$ python -q
>>> import numpy as np
>>> from numpy import linalg as LA
>>> np.set_printoptions(precision=3, suppress=True, linewidth=200, sign=" ")
>>> K = np.array([[4, 4, 4, 3],
...     [2, 2, 2, 1],
...     [3, 3, 3, 2],
...     [-1, -1, -1, -2],
...     [4, 4, 4, 3]])
>>> K
array([[ 4,  4,  4,  3],
       [ 2,  2,  2,  1],
       [ 3,  3,  3,  2],
       [-1, -1, -1, -2],
       [ 4,  4,  4,  3]])
>>> A2 = K / LA.norm(K, axis=1)
Traceback (most recent call last):
  File "<python-input-5>", line 1, in <module>
    A2 = K / LA.norm(K, axis=1)
         ~~^~~~~~~~~~~~~~~~~~~~
ValueError: operands could not be broadcast together with shapes (5,4) (5,) 
>>> A2 = K / LA.norm(K, axis=1, keepdims=True)
>>> cov = A2 @ A2.T
>>> (np.abs(cov) > 0.9).astype(int)
array([[ 1,  1,  1,  1,  1],
       [ 1,  1,  1,  0,  1],
       [ 1,  1,  1,  0,  1],
       [ 1,  0,  0,  1,  1],
       [ 1,  1,  1,  1,  1]])
>>> (cov - 2 * np.eye(5)).round(6).argmax(axis=1)
array([ 4,  2,  0,  1,  0])
>>> np.degrees(np.arccos(np.clip(cov[4, 0], -1, 1)))
np.float64(0.0)
>>> cov
array([[ 1.   ,  0.992,  0.999, -0.901,  1.   ],
       [ 0.992,  1.   ,  0.996, -0.839,  0.992],
       [ 0.999,  0.996,  1.   , -0.882,  0.999],
       [-0.901, -0.839, -0.882,  1.   , -0.901],
       [ 1.   ,  0.992,  0.999, -0.901,  1.   ]])
>>> cov[4]
array([ 1.   ,  0.992,  0.999, -0.901,  1.   ])
>>> arr = np.array([[-10, -7, -8, -8], [-11, -8, -9, -9], [-5, -2, -3, -3], [4, 7, 6, 6]])
>>> # null space of dimension 2
>>> A2 = arr / LA.norm(arr, axis=1, keepdims=True)
>>> cov = A2 @ A2.T
>>> cov
array([[ 1.   ,  1.   ,  0.982, -0.95 ],
       [ 1.   ,  1.   ,  0.979, -0.954],
       [ 0.982,  0.979,  1.   , -0.872],
       [-0.95 , -0.954, -0.872,  1.   ]])
>>> print((cov - 2 * np.eye(4)).round(6).argmax(axis=1))
[ 1  0  0  2]
>>> print(np.argwhere(np.triu(np.abs(cov) > 0.95, 1)))
[[ 0  1]
 [ 0  2]
 [ 1  2]
 [ 1  3]]
>>> rank = LA.matrix_rank(arr)
>>> rank
np.int64(2)
>>> null = LA.svd(arr)[2][rank:].T
>>> np.round(arr @ null, 3) + 0
array([[ 0.,  0.],
       [ 0.,  0.],
       [ 0.,  0.],
       [ 0.,  0.]])
>>> print(null.shape)
(4, 2)
>>> [int(LA.matrix_rank(arr[:i])) for i in range(1, len(arr) + 1)]
[1, 2, 2, 2]
>>> U, sv, vt = LA.svd(arr, full_matrices=False)
>>> np.round(sv / sv[0], 3) + 0
array([ 1.  ,  0.13,  0.  ,  0.  ])
>>> (sv > 1e-8).sum()
np.int64(2)
>>> U.shape, sv.shape, vt.shape
((4, 4), (4,), (4, 4))
>>> np.allclose(U * sv @ vt, arr)
True
>>> W0 = np.minimum.outer(np.arange(1, 5), np.arange(1, 5)) * 3
>>> W0
array([[  3,   3,   3,   3],
       [  3,   6,   6,   6],
       [  3,   6,   9,   9],
       [  3,   6,   9,  12]])
>>> x = np.array([2, 0, 2, 1])
>>> h1 = np.maximum(W0 @ x, 0)
>>> print(np.flatnonzero(h1 > 1e-9))
[ 0  1  2  3]
>>> np.tanh(W0 @ x)
array([ 1.,  1.,  1.,  1.])
>>> print(np.maximum(W0 @ (3 * x), 0))
[  45   72   99  108]
>>> h1
array([ 15,  24,  33,  36])
>>> x = np.ones(4)
>>> for _ in range(7):
...     x = W0 @ x
...     x /= LA.norm(x)
...     print(round(x @ W0 @ x, 3))
... 
24.841
24.872
24.873
24.873
24.873
24.873
24.873
>>> print(round(float(LA.eigvalsh(W0)[-1]), 3))
24.873
>>> m1 = np.load("w.npy")
>>> print(m1)
[[-0.1 -0.1 -1.3  0.5]
 [-1.5  1.   1.   1. ]
 [ 0.6 -1.4 -1.3 -1.5]
 [ 0.1  1.5 -0.5  1.1]
 [ 1.  -0.1 -0.7 -0.7]
 [ 1.  -0.4  0.3  1.6]
 [-0.6  0.1 -0.5  1.5]
 [ 0.2  2.   1.7  2.3]
 [ 1.3  1.2 -0.9 -1. ]
 [-1.5  0.3  1.   1.2]
 [ 1.   1.1 -0.8 -0.7]
 [ 0.5 -0.3  0.2 -0.4]
 [-1.9 -0.4 -0.2  0.5]
 [-0.9  1.9 -0.5  0.6]
 [ 0.2  0.  -0.9  0.7]
 [ 0.7  0.6  0.6 -0.5]
 [-2.5 -1.6 -0.7  0.5]
 [-0.4  2.   2.4 -1.9]
 [-0.5 -0.2 -0.6  0.4]
 [ 0.7  1.   0.2  1.7]
 [ 0.6  0.4  0.2 -0.8]
 [ 0.1  0.4 -0.7 -0.5]
 [ 0.6  1.   1.8 -0.9]
 [ 1.1  0.2  0.1 -1.1]
 [ 0.7  1.4  0.  -1.2]
 [-0.5 -1.1  1.1  0.4]
 [-0.8 -0.5 -1.7  1.3]
 [-8.  -3.   6.  11. ]]
>>> cent = m1[[4, 11]].astype(float)
>>> for _ in range(5):
...     lab = LA.norm(m1[:, None] - cent, axis=-1).argmin(axis=1)
...     cent = np.array([m1[lab == j].mean(axis=0) for j in range(2)])
... 
>>> lab
array([ 0,  1,  0,  0,  0,  0,  1,  1,  0,  1,  0,  0,  1,  0,  0,  0,  1,  0,  0,  0,  0,  0,  0,  0,  0,  0,  0,  1])
>>> print(np.abs(cent[1] - cent[0]).argmax())
3
